% ipython --no-banner

In [1]: import numpy as np

In [2]: np.set_printoptions(precision=2, suppress=True, linewidth=120, sign=" ")

In [3]: def tidy(a):
   ...:     return np.round(a, 2) + 0
   ...: 

In [4]: m1 = np.load("m.npy")

In [5]: m1
Out[5]: 
array([[ 2,  0,  0],
       [ 0,  6,  0],
       [ 0,  0,  6]])

In [6]: # triangular, det is the product of the diagonal

In [7]: low = np.linalg.cholesky(m1)

In [8]: np.linalg.eigvalsh(m1).min() > 0
Out[8]: np.True_

In [9]: tidy(low @ low.T)
Out[9]: 
array([[ 2.,  0.,  0.],
       [ 0.,  6.,  0.],
       [ 0.,  0.,  6.]])

In [10]: np.abs(m1).max()
Out[10]: np.int64(6)

In [11]: np.unravel_index(np.abs(m1).argmax(), m1.shape)
Out[11]: (np.int64(1), np.int64(1))

In [12]: np.zeros(3, 3)
TypeError: Cannot interpret '3' as a data type


In [13]: np.linalg.matrix_rank(m1)
Out[13]: np.int64(3)

In [14]: np.count_nonzero(m1)
Out[14]: np.int64(3)

In [15]: W0 = np.load("mat.npy")

In [16]: W0
Out[16]: 
array([[ 3,  0,  0,  0],
       [ 0,  3,  0,  0],
       [ 0,  0,  3,  0],
       [ 0,  0,  0,  3]])

In [17]: # symmetric

In [18]: evals, V = np.linalg.eigh(W0)

In [19]: x = np.array([2, 0, 0, 2])

In [20]: V * np.maximum(evals, 0) @ V.T
Out[20]: 
array([[ 3.,  0.,  0.,  0.],
       [ 0.,  3.,  0.,  0.],
       [ 0.,  0.,  3.,  0.],
       [ 0.,  0.,  0.,  3.]])

In [21]: tidy(np.linalg.eigvalsh(W0[1:, 1:]))
Out[21]: array([ 3.,  3.,  3.])

In [22]: E = np.load("case1.npy")

In [23]: E
Out[23]: 
array([[  2,   2,   1],
       [  4,   3,   4],
       [  5,   3,   6],
       [  5,   4,   9],
       [  7,   6,  10],
       [  9,   6,  11],
       [ 10,   6,  11],
       [ 11,   7,  14],
       [ 11,  10,  17],
       [ 11,  10,  19],
       [ 11,  11,  22],
       [ 13,  14,  23],
       [ 14,  14,  24],
       [ 17,  15,  27],
       [ 18,  16,  28],
       [ 21,  16,  29],
       [ 23,  16,  30],
       [ 23,  17,  30],
       [ 24,  19,  30],
       [ 24,  22,  30],
       [ 27,  24,  30],
       [ 29,  27,  32],
       [ 31,  28,  34]])

In [24]: B = np.c_[E[:, :2] @ np.array([[1, 4], [4, 9]]), np.array([-9, 3, 5, -9, 7, -3, -1, 7, -5, -4, 1, -8, -4, 5, 1, -9, 5, 7, -6, -8, 0, 8, 5])]

In [25]: B
Out[25]: 
array([[ 10,  26,  -9],
       [ 16,  43,   3],
       [ 17,  47,   5],
       [ 21,  56,  -9],
       [ 31,  82,   7],
       [ 33,  90,  -3],
       [ 34,  94,  -1],
       [ 39, 107,   7],
       [ 51, 134,  -5],
       [ 51, 134,  -4],
       [ 55, 143,   1],
       [ 69, 178,  -8],
       [ 70, 182,  -4],
       [ 77, 203,   5],
       [ 82, 216,   1],
       [ 85, 228,  -9],
       [ 87, 236,   5],
       [ 91, 245,   7],
       [100, 267,  -6],
       [112, 294,  -8],
       [123, 324,   0],
       [137, 359,   8],
       [143, 376,   5]])

In [26]: tidy(np.linalg.norm(B - E @ np.linalg.lstsq(E, B)[0], axis=0))
Out[26]: array([  0.  ,   0.  ,  26.69])

In [27]: x = np.array([1, 0, 1])

In [28]: rhs = B @ x

In [29]: tidy(np.linalg.pinv(B) @ B)
Out[29]: 
array([[ 1.,  0.,  0.],
       [ 0.,  1.,  0.],
       [ 0.,  0.,  1.]])

In [30]: np.linalg.solve(B, rhs)
LinAlgError: Last 2 dimensions of the array must be square


In [31]: tidy(np.linalg.solve(B.T @ B, B.T @ rhs))
Out[31]: array([ 1.,  0.,  1.])

In [32]: rhs
Out[32]: 
array([   1,   19,   22,   12,   38,   30,   33,   46,   46,   47,   56,   61,   66,   82,   83,   76,   92,   98,
         94,  104,  123,  145,  148])

In [33]: rng = np.random.default_rng(50762)

In [34]: rhs = rhs + 0.02 * rng.normal(size=23)

In [35]: tidy(rhs)
Out[35]: 
array([   0.96,   18.99,   22.05,   12.01,   38.03,   29.99,   32.99,   45.99,   46.03,   46.99,   55.98,   61.02,
         66.01,   81.99,   83.  ,   75.98,   92.  ,   97.99,   94.02,  104.  ,  122.97,  144.97,  148.06])

In [36]: b, *_ = np.linalg.lstsq(B, rhs)

In [37]: tidy(np.linalg.norm(rhs - B @ b))
Out[37]: np.float64(0.12)

In [38]: b.round()
Out[38]: array([ 1., -0.,  1.])

In [39]: tidy(b)
Out[39]: array([ 1.,  0.,  1.])

In [40]: [round(float(np.linalg.norm(np.linalg.solve(B.T @ B + lam * np.eye(3), B.T @ rhs))), 2) for lam in (0, 1, 10, 100)]
Out[40]: [1.42, 1.38, 1.21, 0.95]

In [41]: data = np.load("data.npy")

In [42]: data
Out[42]: 
array([[  6,   0,   3],
       [  0,   4,   0],
       [  3,   0,  10]])

In [43]: # symmetric

In [44]: z = rng.permutation(3)

In [45]: z
Out[45]: array([ 1,  0,  2])

In [46]: B = data[z][:, z]

In [47]: np.diag(B)
Out[47]: array([  4,   6,  10])

In [48]: np.allclose(B, data)
Out[48]: False

In [49]: np.trace(B)
Out[49]: np.int64(20)

In [50]: B
Out[50]: 
array([[  4,   0,   0],
       [  0,   6,   3],
       [  0,   3,  10]])

In [51]: tidy(np.sort(np.abs(np.linalg.eigvals(B))))
Out[51]: array([  4.  ,   4.39,  11.61])

In [52]: evals, V = np.linalg.eigh(data)

In [53]: x = np.array([5, -2, 4])

In [54]: x @ data @ x
Out[54]: np.int64(446)

In [55]: tidy(x @ data @ x / (x @ x)), evals[0], tidy(evals[-1])
Out[55]: (np.float64(9.91), np.float64(4.0), np.float64(11.61))

In [56]: tidy(np.linalg.eigvalsh(data[1:, 1:]))
Out[56]: array([  4.,  10.])

In [57]: tidy(V * np.abs(evals) @ V.T)
Out[57]: 
array([[  6.,   0.,   3.],
       [  0.,   4.,   0.],
       [  3.,   0.,  10.]])

In [58]: f = np.array([9, 9, 8])

In [59]: B = data + np.outer(f, np.eye(3)[0])

In [60]: B
Out[60]: 
array([[ 15.,   0.,   3.],
       [  9.,   4.,   0.],
       [ 11.,   0.,  10.]])

In [61]: np.linalg.matrix_rank(B - data)
Out[61]: np.int64(1)

In [62]: def softmax(z):
    ...:     e = np.exp(z - z.max(axis=-1, keepdims=True))
    ...:     return e / e.sum(axis=-1, keepdims=True)
    ...: 

In [63]: tidy(softmax(data[0] + 2))
Out[63]: array([ 0.95,  0.  ,  0.05])

In [64]: tidy(softmax(data).sum(axis=1))
Out[64]: array([ 1.,  1.,  1.])

In [65]: scores = data @ data.T / np.sqrt(3)

In [66]: tidy(softmax(scores + np.triu(np.full(scores.shape, -np.inf), 1)))
Out[66]: 
array([[ 1.,  0.,  0.],
       [ 0.,  1.,  0.],
       [ 0.,  0.,  1.]])

In [67]: softmax(scores).round(6).argmax(axis=1)
Out[67]: array([ 2,  1,  2])
